$ python -q
>>> import numpy as np
>>> import numpy.linalg as la
>>> np.set_printoptions(suppress=True, linewidth=100)
>>> A = np.load("test7.npy")
>>> A
array([[ 0.1 , -2.08,  0.1 , -1.1 , -0.7 ,  0.7 , -1.4 , -1.6 ],
       [ 0.  , -5.11, -1.5 ,  2.8 , -1.7 , -1.  ,  0.1 ,  1.6 ],
       [ 0.  , -0.28,  0.9 ,  0.6 , -0.1 , -1.1 ,  1.  ,  0.  ],
       [ 0.  , -3.37, -0.2 ,  0.9 , -1.1 ,  0.  ,  2.2 ,  0.  ],
       [ 0.  ,  2.73,  0.7 , -0.3 ,  0.9 , -0.4 ,  0.1 ,  0.7 ],
       [ 0.4 , -1.8 , -1.1 ,  0.6 , -0.6 ,  1.1 ,  0.8 ,  0.4 ],
       [ 0.5 ,  2.62,  1.2 ,  0.1 ,  0.9 ,  0.2 ,  0.1 ,  0.7 ],
       [-1.3 ,  0.4 , -0.1 ,  0.1 ,  0.2 , -0.8 ,  0.7 ,  0.7 ],
       [ 0.1 , -1.48,  0.  , -1.3 , -0.5 , -0.7 ,  0.  , -0.4 ],
       [-1.2 , -5.47, -0.5 , -0.5 , -1.8 ,  0.3 , -0.4 , -0.1 ],
       [-1.7 ,  0.9 ,  0.  , -1.1 ,  0.3 ,  0.  ,  0.9 ,  1.3 ],
       [ 0.5 ,  4.99,  0.3 , -1.1 ,  1.6 , -0.9 ,  0.1 ,  1.4 ],
       [ 0.5 , -0.19,  0.4 , -0.1 , -0.1 ,  1.  , -0.8 , -1.1 ],
       [-0.2 ,  2.5 , -0.3 ,  1.3 ,  0.8 ,  0.4 , -0.2 , -0.5 ],
       [-1.3 ,  0.33,  0.9 ,  0.7 ,  0.1 , -0.8 , -1.3 ,  1.4 ],
       [-0.7 , -1.06, -0.2 , -1.5 , -0.3 ,  0.8 ,  0.2 , -0.4 ],
       [-1.1 ,  3.48,  1.2 , -0.6 ,  1.1 ,  0.9 , -0.4 ,  1.8 ],
       [ 0.7 ,  1.87,  2.5 ,  1.1 ,  0.6 ,  1.3 ,  0.4 ,  2.  ],
       [-1.1 ,  0.29,  0.9 ,  0.7 ,  0.1 ,  0.9 ,  0.7 ,  0.3 ],
       [ 1.4 ,  1.24, -1.8 , -1.8 ,  0.4 , -0.4 ,  0.3 , -1.2 ],
       [ 1.8 ,  0.93,  1.3 ,  0.3 ,  0.3 ,  0.5 , -0.3 , -0.6 ],
       [-0.1 ,  4.18, -0.2 ,  0.6 ,  1.4 ,  0.5 , -3.5 ,  1.  ],
       [-0.9 ,  2.85, -1.7 ,  0.3 ,  0.9 , -2.5 , -1.2 , -1.4 ],
       [-0.7 ,  1.37,  0.7 , -1.1 ,  0.5 ,  1.9 ,  0.9 , -0.3 ],
       [-0.3 , -1.42,  0.  , -1.3 , -0.5 ,  0.7 ,  0.2 , -1.6 ],
       [ 1.8 ,  0.93, -0.7 , -0.1 ,  0.3 , -0.3 ,  2.  , -0.7 ],
       [-0.5 , -0.35,  1.  ,  1.4 , -0.1 ,  1.  , -2.  ,  0.3 ],
       [ 1.9 ,  2.21,  1.1 , -1.1 ,  0.7 ,  0.9 ,  0.5 , -1.2 ],
       [ 0.  , -2.65,  0.3 , -0.7 , -0.9 , -0.4 ,  0.1 ,  0.5 ],
       [-0.5 ,  3.14, -1.3 , -2.1 ,  1.1 , -0.7 ,  1.  ,  1.  ],
       [ 0.6 , -2.61, -0.9 , -0.3 , -0.9 ,  0.7 , -0.1 , -0.8 ],
       [-0.8 , -1.45, -1.7 , -1.6 , -0.5 , -1.3 ,  0.7 , -0.5 ],
       [ 0.3 , -1.88,  0.3 , -0.3 , -0.6 , -0.7 , -0.5 , -1.8 ],
       [-1.4 ,  2.12,  2.  ,  0.7 ,  0.7 ,  0.5 , -0.4 , -1.2 ],
       [-0.6 , -3.3 ,  0.6 ,  0.3 , -1.1 ,  1.6 ,  1.2 ,  0.8 ],
       [ 0.8 , -1.67, -1.2 ,  0.8 , -0.5 ,  0.  ,  0.  ,  0.2 ],
       [-0.6 , -2.68,  1.2 , -0.6 , -0.9 , -1.  ,  0.2 , -0.5 ],
       [-2.1 ,  1.35, -1.1 , -0.9 ,  0.4 ,  0.4 ,  0.9 ,  0.1 ],
       [-0.1 ,  6.64, -0.7 ,  0.5 ,  2.2 , -1.3 , -0.1 , -0.4 ],
       [ 1.1 ,  3.53,  1.1 , -1.1 ,  1.2 , -2.1 ,  1.1 ,  0.  ],
       [-0.8 , -3.69, -1.1 , -0.3 , -1.2 ,  1.1 ,  1.6 , -1.2 ],
       [-0.5 , -3.09,  0.  , -1.5 , -1.  , -0.3 , -1.5 , -0.4 ],
       [-0.3 , -3.34, -1.1 ,  0.4 , -1.1 , -0.9 , -1.1 ,  0.4 ]])
>>> vec = np.array([3, 2, -5, 2, 4, -3, 0, -4])
>>> (A @ vec).argmax()
np.int64(38)
>>> la.norm(A @ vec) <= la.norm(A, 2) * la.norm(vec) + 1e-9
np.True_
>>> A @ np.eye(8)[1]
array([-2.08, -5.11, -0.28, -3.37,  2.73, -1.8 ,  2.62,  0.4 , -1.48, -5.47,  0.9 ,  4.99, -0.19,
        2.5 ,  0.33, -1.06,  3.48,  1.87,  0.29,  1.24,  0.93,  4.18,  2.85,  1.37, -1.42,  0.93,
       -0.35,  2.21, -2.65,  3.14, -2.61, -1.45, -1.88,  2.12, -3.3 , -1.67, -2.68,  1.35,  6.64,
        3.53, -3.69, -3.09, -3.34])
>>> vec @ A
Traceback (most recent call last):
  File "<python-input-9>", line 1, in <module>
    vec @ A
    ~~~~^~~
ValueError: matmul: Input operand 1 has a mismatch in its core dimension 0, with gufunc signature (n?,k),(k,m?)->(n?,m?) (size 43 is different from 8)
